$ python3 -q
>>> import numpy as np
>>> np.set_printoptions(suppress=True, linewidth=100)
>>> def rd(a):
...     return np.round(a, 2) + 0
... 
>>> data = np.load("arr.npy")
>>> data
array([[-4.76,  1.35, -0.72],
       [ 0.81,  2.91, -3.99],
       [-3.26,  2.81,  2.55],
       [ 4.67,  1.74, -0.32],
       [ 1.24,  3.32, -3.53],
       [ 3.33, -3.61,  0.92],
       [ 3.72,  3.32, -0.36],
       [-3.99,  3.  , -0.19],
       [ 1.23,  2.16, -4.34],
       [-2.36,  3.86,  2.13],
       [-2.35,  4.4 , -0.27],
       [-3.85,  3.18,  0.21],
       [-0.32,  3.53,  3.53],
       [-1.55,  1.61, -4.47]])
>>> P = data @ np.linalg.solve(data.T @ data, data.T)
>>> rd(np.diag(P))
array([0.2 , 0.21, 0.18, 0.28, 0.21, 0.15, 0.31, 0.15, 0.22, 0.2 , 0.16, 0.15, 0.32, 0.26])
>>> B = np.c_[data[:, :1] @ np.array([[0]]), np.array([-7, 9, 7, 6, -7, -8, -9, 6, -9, -1, -6, -7, 1, -9])]
>>> B
array([[ 0., -7.],
       [ 0.,  9.],
       [ 0.,  7.],
       [ 0.,  6.],
       [ 0., -7.],
       [ 0., -8.],
       [ 0., -9.],
       [ 0.,  6.],
       [ 0., -9.],
       [ 0., -1.],
       [ 0., -6.],
       [ 0., -7.],
       [ 0.,  1.],
       [ 0., -9.]])
>>> np.linalg.matrix_rank(np.c_[data, B])
np.int64(4)
>>> np.linalg.matrix_rank(B)
np.int64(1)
>>> rd(np.linalg.norm(np.linalg.qr(data)[0].T @ B, axis=0) ** 2 / ((B ** 2).sum(axis=0) + 1e-12))
array([0.  , 0.12])
>>> rd(np.linalg.lstsq(data, B[:, 0])[0])
array([0., 0., 0.])
>>> x0 = np.array([1, 2, 1])
>>> rhs = data @ x0
>>> rd(np.linalg.solve(data.T @ data, data.T @ rhs))
array([1., 2., 1.])
>>> rd(np.linalg.lstsq(data, rhs)[0])
array([1., 2., 1.])
>>> rd(np.linalg.pinv(data) @ data)
array([[1., 0., 0.],
       [0., 1., 0.],
       [0., 0., 1.]])
>>> rng = np.random.default_rng(50)
>>> rhs = rhs + 0.05 * rng.normal(size=14)
>>> rd(rhs)
array([-2.76,  2.62,  4.94,  7.76,  4.43, -2.98, 10.03,  1.86,  1.22,  7.5 ,  6.11,  2.71, 10.24,
       -2.8 ])
>>> beta, *_ = np.linalg.lstsq(data, rhs)
>>> rd(data.T @ (rhs - data @ beta))
array([0., 0., 0.])
>>> x0 = np.array([-6, -7, 4])
>>> rhs = data @ x0
>>> beta, lr = np.zeros(3), 1 / np.linalg.norm(data, 2) ** 2
>>> for i in range(5):
...     beta -= lr * data.T @ (data @ beta - rhs)
...     if i % 1 == 0: print(i, round(np.linalg.norm(data @ beta - rhs), 2))
... 
0 40.25
1 18.63
2 10.19
3 6.16
4 3.87
>>> rd(np.linalg.cond(data))
np.float64(1.67)
>>> B = data / np.linalg.norm(data, axis=1, keepdims=True)
>>> cov = B @ B.T
>>> (cov - 2 * np.eye(14)).round(6).argmax(axis=1)
array([ 7,  4,  9,  6,  1,  3,  3, 11,  1,  2, 11,  7,  9,  1])
>>> np.argwhere(np.triu(np.abs(cov) > 0.95, 1))
array([[ 1,  4],
       [ 1,  8],
       [ 2,  9],
       [ 4,  8],
       [ 5,  7],
       [ 5, 10],
       [ 5, 11],
       [ 7, 11]])
>>> rd(np.linalg.norm(B, axis=1))
array([1., 1., 1., 1., 1., 1., 1., 1., 1., 1., 1., 1., 1., 1.])
>>> rd(np.degrees(np.arccos(np.clip(cov[3, 12], -1, 1))))
np.float64(81.9)
>>> mat = np.load("out3.npy")
>>> mat
array([[-2.,  1.,  0.,  0.],
       [ 0., -2.,  1.,  0.],
       [ 0.,  0., -2.,  1.],
       [ 0.,  0.,  0., -2.]])
>>> B = np.array([[-4, 8], [7, -8]])
>>> basis = np.kron(B, mat)
>>> rd(np.linalg.norm(basis, 2)), rd(np.linalg.norm(B, 2) * np.linalg.norm(mat, 2))
(np.float64(39.3), np.float64(39.3))
>>> arr = np.maximum(np.array([[-4, -9, 3, 3],
...     [-8, 1, 9, 9],
...     [7, 1, 1, 7],
...     [0, -9, -2, -9],
...     [-1, 5, 8, -7],
...     [4, 6, -8, 8],
...     [-2, -6, -4, -8],
...     [2, -9, 0, 2],
...     [3, 3, 0, -2],
...     [7, -7, -5, 1],
...     [-9, 0, 3, 6],
...     [-4, 2, 9, -4],
...     [7, 5, 0, -7],
...     [-7, 0, -6, -7],
...     [-5, 5, 0, 7],
...     [5, -7, -9, 6],
...     [4, 8, -9, 9],
...     [-7, 0, -3, -5]]) @ np.array([[2, 3, 0, 1, 3], [0, 3, 0, 3, 1], [0, 0, 1, 0, 0], [0, 0, 1, 3, 3]]) + np.array([-1, -1, 1, 0, 2]), 0)
>>> arr
array([[ 0,  0,  7,  0,  0],
       [ 0,  0, 19, 22,  6],
       [13, 23,  9, 31, 45],
       [ 0,  0,  0,  0,  0],
       [ 0, 11,  2,  0,  0],
       [ 7, 29,  1, 46, 44],
       [ 0,  0,  0,  0,  0],
       [ 3,  0,  3,  0,  5],
       [ 5, 17,  0,  6,  8],
       [13,  0,  0,  0, 19],
       [ 0,  0, 10,  9,  0],
       [ 0,  0,  6,  0,  0],
       [13, 35,  0,  1,  7],
       [ 0,  0,  0,  0,  0],
       [ 0,  0,  8, 31, 13],
       [ 9,  0,  0,  2, 28],
       [ 7, 35,  1, 55, 49],
       [ 0,  0,  0,  0,  0]])
>>> Xc = arr - arr.mean(axis=1)
Traceback (most recent call last):
  File "<python-input-41>", line 1, in <module>
    Xc = arr - arr.mean(axis=1)
         ~~~~^~~~~~~~~~~~~~~~~~
ValueError: operands could not be broadcast together with shapes (18,5) (18,) 
>>> Xc = arr - arr.mean(axis=0)
>>> Uu, sigma, vt = np.linalg.svd(Xc, full_matrices=False)
>>> rd(Xc.mean(axis=0))
array([0., 0., 0., 0., 0.])
>>> rd(np.abs(vt[-1]))
array([0.82, 0.18, 0.26, 0.32, 0.35])
>>> np.abs(Uu[:, 0]).argmax()
np.int64(16)
>>> rd(sigma ** 2 / (sigma ** 2).sum())
array([0.78, 0.12, 0.08, 0.02, 0.  ])
>>> Q, evecs = np.linalg.qr(arr[:, :3])[0], np.linalg.qr(arr[:, 3:])[0]
>>> sigma = np.linalg.svd(Q.T @ evecs, compute_uv=False)
>>> rd(sigma)
array([0.9 , 0.81])
>>> Xc = arr - arr.mean(axis=0)
>>> evecs = np.linalg.svd(Xc)[2][:1]
>>> B = Xc - Xc @ evecs.T @ evecs
>>> rd(np.diag(evecs.T @ evecs))
array([0.01, 0.16, 0.  , 0.42, 0.41])
>>> np.linalg.norm(B, axis=1).round(6).argmax()
np.int64(12)
>>> rd(np.cov(Xc @ evecs.T, rowvar=False))
np.float64(654.2)
>>> A = np.loadtxt("run9.csv", delimiter=",")
>>> A
array([[0.5 , 0.5 , 0.  , 0.  , 0.  ],
       [0.  , 0.5 , 0.25, 0.  , 0.25],
       [0.  , 0.  , 1.  , 0.  , 0.  ],
       [0.  , 0.  , 0.  , 0.5 , 0.5 ],
       [0.  , 0.  , 0.  , 0.  , 1.  ]])
>>> np.prod(np.diag(mat)), rd(np.linalg.det(mat))
(np.float64(16.0), np.float64(16.0))
>>> np.linalg.matrix_rank(mat - mat[0, 0] * np.eye(4))
np.int64(3)
>>> rd(np.linalg.matrix_power(mat - np.diag(np.diag(mat)), 4))
array([[0., 0., 0., 0.],
       [0., 0., 0., 0.],
       [0., 0., 0., 0.],
       [0., 0., 0., 0.]])
>>> Q, evecs = np.linalg.qr(A[:, :3])[0], np.linalg.qr(A[:, 3:])[0]
>>> sigma = np.linalg.svd(Q.T @ evecs, compute_uv=False)
>>> rd(np.degrees(np.arccos(sigma.clip(0, 1))))
array([75.96, 90.  ])
>>> t3 = np.stack([A, 2 * A, A[::-1]])
>>> (t3 @ A.T).shape
(3, 5, 5)
>>> np.linalg.matrix_rank(t3)
array([5, 5, 5])
>>> rd(np.einsum("bij,cij->bc", t3, t3))
array([[ 3.38,  6.75,  1.25],
       [ 6.75, 13.5 ,  2.5 ],
       [ 1.25,  2.5 ,  3.38]])
>>> rd(np.linalg.det(t3))
array([0.13, 4.  , 0.13])
>>> np.linalg.matrix_rank(t3.reshape(3, -1))
np.int64(2)
>>> t3.sum(axis=0)
array([[1.5 , 1.5 , 0.  , 0.  , 1.  ],
       [0.  , 1.5 , 0.75, 0.5 , 1.25],
       [0.  , 0.  , 4.  , 0.  , 0.  ],
       [0.  , 0.5 , 0.25, 1.5 , 1.75],
       [0.5 , 0.5 , 0.  , 0.  , 3.  ]])
>>> t3.shape
(3, 5, 5)
>>> f, r1 = A[1], A[0]
>>> rd(f @ f)
np.float64(0.38)
>>> p = (f @ r1) / (f @ f) * f
>>> rd(np.linalg.norm(f + r1) ** 2 + np.linalg.norm(f - r1) ** 2)
np.float64(1.75)
>>> rd((r1 - p) @ f)
np.float64(0.0)
>>> Q = A.astype(float).copy()
>>> for j in range(5):
...     Q[:, j] -= Q[:, :j] @ (Q[:, :j].T @ Q[:, j])
...     Q[:, j] /= np.linalg.norm(Q[:, j])
... 
>>> Q
array([[1., 0., 0., 0., 0.],
       [0., 1., 0., 0., 0.],
       [0., 0., 1., 0., 0.],
       [0., 0., 0., 1., 0.],
       [0., 0., 0., 0., 1.]])
